$ ipython --no-banner

In [1]: import numpy as np

In [2]: from numpy import linalg as LA

In [3]: np.set_printoptions(precision=3, suppress=True, linewidth=120, legacy="1.25")

In [4]: feats = np.loadtxt("dump.csv", delimiter=",")

In [5]: feats.round(3) + 0
Out[5]: 
array([[-0.834, -0.208, -0.368,  0.608,  0.501, -0.779, -0.107,  0.567,  0.791, -0.367,  0.898],
       [ 0.641, -0.582,  0.153,  0.094, -0.853,  0.37 ,  1.062,  0.22 ,  0.195, -0.738,  0.771],
       [ 0.064, -0.115, -0.103, -0.219, -0.45 ,  0.059,  0.148,  0.145,  1.638,  0.373, -0.923],
       [ 0.321,  1.064, -0.437, -0.882, -0.228, -1.089,  0.431, -0.469,  0.116, -0.219,  0.302],
       [ 0.385, -0.248,  0.107, -0.019, -0.308, -0.604,  0.231,  0.864, -0.317,  1.508,  0.381],
       [ 0.321,  0.434, -0.009,  0.887, -1.248, -0.353, -1.074,  0.068, -0.064, -0.272, -0.041],
       [-0.641,  0.897,  0.027, -0.603, -0.402,  1.097, -0.297,  0.51 ,  0.214,  0.263,  0.769],
       [-1.026,  0.2  ,  0.081,  0.744, -0.562,  0.   ,  0.835, -0.984, -0.118,  0.594,  0.003],
       [-0.256, -0.234, -1.748, -0.032, -0.319,  0.235,  0.206,  0.417, -0.499, -0.085, -0.438],
       [ 0.449,  1.15 ,  0.061,  0.937,  0.564,  0.241,  0.726,  0.704, -0.006, -0.113, -0.43 ],
       [ 0.898,  0.03 , -0.749,  0.461,  0.463,  0.512, -0.299, -0.861,  0.475,  0.587,  0.736]])

In [6]: np.round(feats.T @ feats, 3) + 0
Out[6]: 
array([[4., 0., 0., 0., 0., 0., 0., 0., 0., 0., 0.],
       [0., 4., 0., 0., 0., 0., 0., 0., 0., 0., 0.],
       [0., 0., 4., 0., 0., 0., 0., 0., 0., 0., 0.],
       [0., 0., 0., 4., 0., 0., 0., 0., 0., 0., 0.],
       [0., 0., 0., 0., 4., 0., 0., 0., 0., 0., 0.],
       [0., 0., 0., 0., 0., 4., 0., 0., 0., 0., 0.],
       [0., 0., 0., 0., 0., 0., 4., 0., 0., 0., 0.],
       [0., 0., 0., 0., 0., 0., 0., 4., 0., 0., 0.],
       [0., 0., 0., 0., 0., 0., 0., 0., 4., 0., 0.],
       [0., 0., 0., 0., 0., 0., 0., 0., 0., 4., 0.],
       [0., 0., 0., 0., 0., 0., 0., 0., 0., 0., 4.]])

In [7]: np.round(feats @ feats.T, 3) + 0
Out[7]: 
array([[4., 0., 0., 0., 0., 0., 0., 0., 0., 0., 0.],
       [0., 4., 0., 0., 0., 0., 0., 0., 0., 0., 0.],
       [0., 0., 4., 0., 0., 0., 0., 0., 0., 0., 0.],
       [0., 0., 0., 4., 0., 0., 0., 0., 0., 0., 0.],
       [0., 0., 0., 0., 4., 0., 0., 0., 0., 0., 0.],
       [0., 0., 0., 0., 0., 4., 0., 0., 0., 0., 0.],
       [0., 0., 0., 0., 0., 0., 4., 0., 0., 0., 0.],
       [0., 0., 0., 0., 0., 0., 0., 4., 0., 0., 0.],
       [0., 0., 0., 0., 0., 0., 0., 0., 4., 0., 0.],
       [0., 0., 0., 0., 0., 0., 0., 0., 0., 4., 0.],
       [0., 0., 0., 0., 0., 0., 0., 0., 0., 0., 4.]])

In [8]: round(float(feats[:, 5] @ feats[:, 7]), 3)
Out[8]: 0.0

In [9]: J = np.loadtxt("m.csv", delimiter=",")

In [10]: J
Out[10]: 
array([[ 30.279, -21.669, -30.187, -30.767,  19.105, -19.39 ,   2.144,  29.748, -10.423],
       [ 31.19 , -21.329, -29.691, -31.405,  18.438, -20.468,  -0.756,  28.865,  -7.912],
       [ 31.444, -19.65 , -29.477, -30.466,  19.644, -21.426,   0.346,  30.042, -10.242],
       [ 30.537, -21.42 , -29.966, -30.092,  20.75 , -19.35 ,   0.034,  30.367,  -9.979],
       [ 31.126, -20.201, -29.997, -29.354,  20.059, -20.211,  -1.283,  29.602,  -9.085],
       [ 31.643, -19.406, -29.557, -30.558,  20.957, -20.481,  -1.912,  29.5  , -10.409],
       [ 29.132, -19.437, -28.58 , -30.164,  20.477, -20.843,   0.424,  29.442, -10.118],
       [ 28.998, -18.876, -30.243, -28.151,  20.343, -17.834,  -0.379,  28.331,  -8.882],
       [ 30.265, -19.747, -28.344, -28.934,  19.913, -21.479,  -0.54 ,  29.609, -10.224],
       [ 31.461, -18.194, -30.785, -28.894,  18.69 , -21.322,   1.328,  31.063, -11.337],
       [ 30.072, -19.973, -27.868, -30.576,  19.337, -19.991,  -0.404,  29.838,  -8.53 ],
       [ 29.042, -19.104, -29.599, -30.461,  20.5  , -21.288,   0.757,  29.883, -12.417],
       [ 28.299, -20.397, -29.922, -29.563,  20.441, -20.999,  -0.052,  29.875,  -9.692],
       [ 29.638, -19.979, -28.97 , -29.637,  19.671, -22.928,  -0.063,  30.678,  -9.332],
       [ 29.11 , -20.229, -30.681, -30.568,  21.39 , -20.282,  -0.499,  29.421, -10.578],
       [ 31.037, -19.096, -30.923, -31.474,  20.27 , -18.952,  -0.79 ,  29.535,  -9.972],
       [ 30.343, -21.424, -29.383, -30.065,  19.666, -21.417,   1.331,  30.61 , -11.009],
       [ 31.696, -19.873, -28.978, -31.968,  20.429, -19.886,  -1.422,  28.773, -10.553],
       [ 29.06 , -20.355, -29.864, -28.689,  19.152, -18.429,   0.18 ,  28.914, -10.761]])

In [11]: proj = J @ LA.solve(J.T @ J, J.T)

In [12]: np.allclose(proj @ proj, proj)
Out[12]: True

In [13]: round(np.trace(proj), 3)
Out[13]: 9.0

In [14]: Ac = (J - J.mean(axis=0)) / J.std(axis=0)

In [15]: Ac.std(axis=0)
Out[15]: array([1., 1., 1., 1., 1., 1., 1., 1., 1.])

In [16]: coef = LA.lstsq(np.delete(Ac, 3, axis=1), Ac[:, 3])[0]

In [17]: round(float(1 - np.var(Ac[:, 3] - np.delete(Ac, 3, axis=1) @ coef)), 3)
Out[17]: 0.417

In [18]: dist = LA.norm(J[:, None] - J[None], axis=-1)

In [19]: dist.shape
Out[19]: (19, 19)

In [20]: (dist + 1e9 * np.eye(19)).round(6).argmin(axis=1)
Out[20]: array([16, 10,  8,  4,  5, 17, 12, 18,  6,  2,  6,  6,  6,  8, 12, 17,  2,  5,  7])

In [21]: dist.mean(axis=1).argmax()
Out[21]: 7

In [22]: q, Rm = LA.qr(J)

In [23]: np.allclose(Rm.T @ Rm, J.T @ J)
Out[23]: True

In [24]: np.abs(np.diag(Rm))
Out[24]: array([131.848,   5.079,   4.932,   3.829,   3.435,   5.446,   3.2  ,   1.69 ,   2.909])

In [25]: arr = np.load("out4.npy")

In [26]: arr
Out[26]: 
array([[ 4, -2, -7, -5, 11,  5],
       [ 4, -2, -7, -5, 11,  5],
       [ 4, -2, -7, -5, 11,  5],
       [ 3, -3, -8, -6, 10,  4],
       [ 3, -3, -8, -6, 10,  4],
       [ 2, -4, -9, -7,  9,  3]])

In [27]: # rank 2

In [28]: left, s, Vh = LA.svd(arr, full_matrices=False)

In [29]: np.abs(Vh[0])
Out[29]: array([0.218, 0.174, 0.5  , 0.37 , 0.675, 0.283])

In [30]: np.abs(left[:, 0]).round(6).argmax()
Out[30]: 0

In [31]: s.round(3) + 0
Out[31]: array([37.524,  4.466,  0.   ,  0.   ,  0.   ,  0.   ])

In [32]: np.round(left.T @ left, 3) + 0
Out[32]: 
array([[1., 0., 0., 0., 0., 0.],
       [0., 1., 0., 0., 0., 0.],
       [0., 0., 1., 0., 0., 0.],
       [0., 0., 0., 1., 0., 0.],
       [0., 0., 0., 0., 1., 0.],
       [0., 0., 0., 0., 0., 1.]])

In [33]: (s > 1e-8).sum()
Out[33]: 2

In [34]: left.shape, s.shape, Vh.shape
Out[34]: ((6, 6), (6,), (6, 6))

In [35]: round(np.sqrt((s ** 2).sum()), 3), round(float(LA.norm(arr)), 3)
Out[35]: (37.789, 37.789)

In [36]: rng = np.random.default_rng(46)

In [37]: z = rng.permutation(6)

In [38]: z
Out[38]: array([4, 0, 1, 5, 2, 3])

In [39]: B = arr[z][:, z]

In [40]: np.trace(B)
Out[40]: 2

In [41]: round(float(LA.det(B)), 3), round(LA.det(arr[z]), 3)
Out[41]: (0.0, 0.0)

In [42]: rank = LA.matrix_rank(arr)

In [43]: rank
Out[43]: 2

In [44]: N = LA.svd(arr)[2][rank:].T

In [45]: np.round(arr @ N, 3) + 0
Out[45]: 
array([[0., 0., 0., 0.],
       [0., 0., 0., 0.],
       [0., 0., 0., 0.],
       [0., 0., 0., 0.],
       [0., 0., 0., 0.],
       [0., 0., 0., 0.]])

In [46]: [int(LA.matrix_rank(arr[:, :j + 1])) for j in range(6)]
Out[46]: [1, 2, 2, 2, 2, 2]

In [47]: np.allclose(arr @ N, 0)
Out[47]: True

In [48]: m1 = np.load("w.npy")

In [49]: m1
Out[49]: 
array([[ -8.822, -14.257, -12.498, -14.257, -24.983, -16.175,  -8.967, -17.63 ],
       [ -6.185, -10.224,  -9.051, -10.224, -17.942, -11.917,  -6.545, -12.21 ],
       [ -5.85 ,  -9.694,  -8.601,  -9.694, -17.01 , -11.353,  -6.223, -11.507],
       [ -5.254,  -8.739,  -7.793,  -8.739, -15.323, -10.332,  -5.639, -10.245],
       [ -4.376,  -7.292,  -6.576,  -7.292, -12.755,  -8.776,  -4.746,  -8.355],
       [ -3.034,  -4.962,  -4.629,  -4.962,  -8.573,  -6.225,  -3.279,  -5.382],
       [ -2.407,  -3.797,  -3.662,  -3.797,  -6.457,  -4.917,  -2.526,  -3.948],
       [ -2.229,  -3.453,  -3.377,  -3.453,  -5.829,  -4.524,  -2.3  ,  -3.535],
       [ -2.163,  -3.322,  -3.268,  -3.322,  -5.59 ,  -4.374,  -2.214,  -3.379],
       [ -2.102,  -3.203,  -3.169,  -3.203,  -5.372,  -4.236,  -2.135,  -3.238],
       [ -1.661,  -2.31 ,  -2.421,  -2.31 ,  -3.733,  -3.181,  -1.535,  -2.212],
       [ -1.46 ,  -1.893,  -2.065,  -1.893,  -2.969,  -2.671,  -1.249,  -1.758],
       [ -1.43 ,  -1.83 ,  -2.011,  -1.83 ,  -2.855,  -2.592,  -1.206,  -1.692],
       [ -1.263,  -1.489,  -1.71 ,  -1.489,  -2.235,  -2.158,  -0.968,  -1.341],
       [ -1.057,  -1.097,  -1.346,  -1.097,  -1.541,  -1.635,  -0.693,  -0.963],
       [ -1.049,  -1.083,  -1.332,  -1.083,  -1.517,  -1.615,  -0.683,  -0.95 ],
       [ -1.045,  -1.076,  -1.325,  -1.076,  -1.506,  -1.606,  -0.678,  -0.944],
       [ -0.781,  -0.679,  -0.909,  -0.679,  -0.853,  -1.037,  -0.404,  -0.597],
       [ -0.774,  -0.671,  -0.899,  -0.671,  -0.84 ,  -1.025,  -0.398,  -0.59 ],
       [ -0.769,  -0.664,  -0.892,  -0.664,  -0.83 ,  -1.015,  -0.394,  -0.585],
       [ -0.699,  -0.581,  -0.794,  -0.581,  -0.705,  -0.889,  -0.338,  -0.515],
       [ -0.676,  -0.555,  -0.763,  -0.555,  -0.668,  -0.85 ,  -0.321,  -0.493],
       [ -0.476,  -0.359,  -0.513,  -0.359,  -0.402,  -0.549,  -0.197,  -0.329],
       [ -0.385,  -0.281,  -0.407,  -0.281,  -0.306,  -0.429,  -0.151,  -0.262],
       [  0.053,   0.035,   0.053,   0.035,   0.035,   0.052,   0.017,   0.035],
       [  0.069,   0.045,   0.068,   0.045,   0.045,   0.068,   0.022,   0.046],
       [  0.301,   0.193,   0.292,   0.193,   0.185,   0.284,   0.092,   0.202],
       [  0.789,   0.487,   0.744,   0.487,   0.452,   0.699,   0.221,   0.541],
       [  1.782,   1.073,   1.626,   1.073,   0.978,   1.469,   0.458,   1.292],
       [  4.49 ,   2.723,   3.967,   2.723,   2.578,   3.445,   1.1  ,   3.622],
       [  5.801,   3.557,   5.098,   3.557,   3.443,   4.395,   1.427,   4.849],
       [  6.459,   3.984,   5.667,   3.984,   3.897,   4.874,   1.596,   5.482],
       [  6.948,   4.304,   6.09 ,   4.304,   4.241,   5.231,   1.723,   5.959],
       [  8.583,   5.39 ,   7.506,   5.39 ,   5.431,   6.428,   2.156,   7.586],
       [ 15.46 ,  10.171,  13.513,  10.171,  10.941,  11.566,   4.112,  14.834],
       [ 16.106,  10.633,  14.081,  10.633,  11.49 ,  12.056,   4.304,  15.54 ],
       [ 19.119,  12.814,  16.738,  12.814,  14.107,  14.357,   5.217,  18.869],
       [ 21.503,  14.565,  18.849,  14.565,  16.235,  16.194,   5.955,  21.545],
       [ 23.796,  16.265,  20.883,  16.265,  18.322,  17.971,   6.676,  24.147],
       [ 24.694,  16.935,  21.683,  16.935,  19.15 ,  18.671,   6.962,  25.174],
       [ 31.339,  21.96 ,  27.615,  21.96 ,  25.424,  23.89 ,   9.118,  32.873],
       [ 33.045,  23.266,  29.143,  23.266,  27.071,  25.241,   9.682,  34.875]])

In [50]: # column 3 repeats column 1

In [51]: [round(float(x), 3) for x in LA.svd(m1, compute_uv=False)[:3]]
Out[51]: [170.928, 25.13, 3.954]

In [52]: np.round(LA.norm(m1, 2) / LA.norm(m1), 3)
Out[52]: 0.989

In [53]: LA.cond(m1) > 100
Out[53]: True
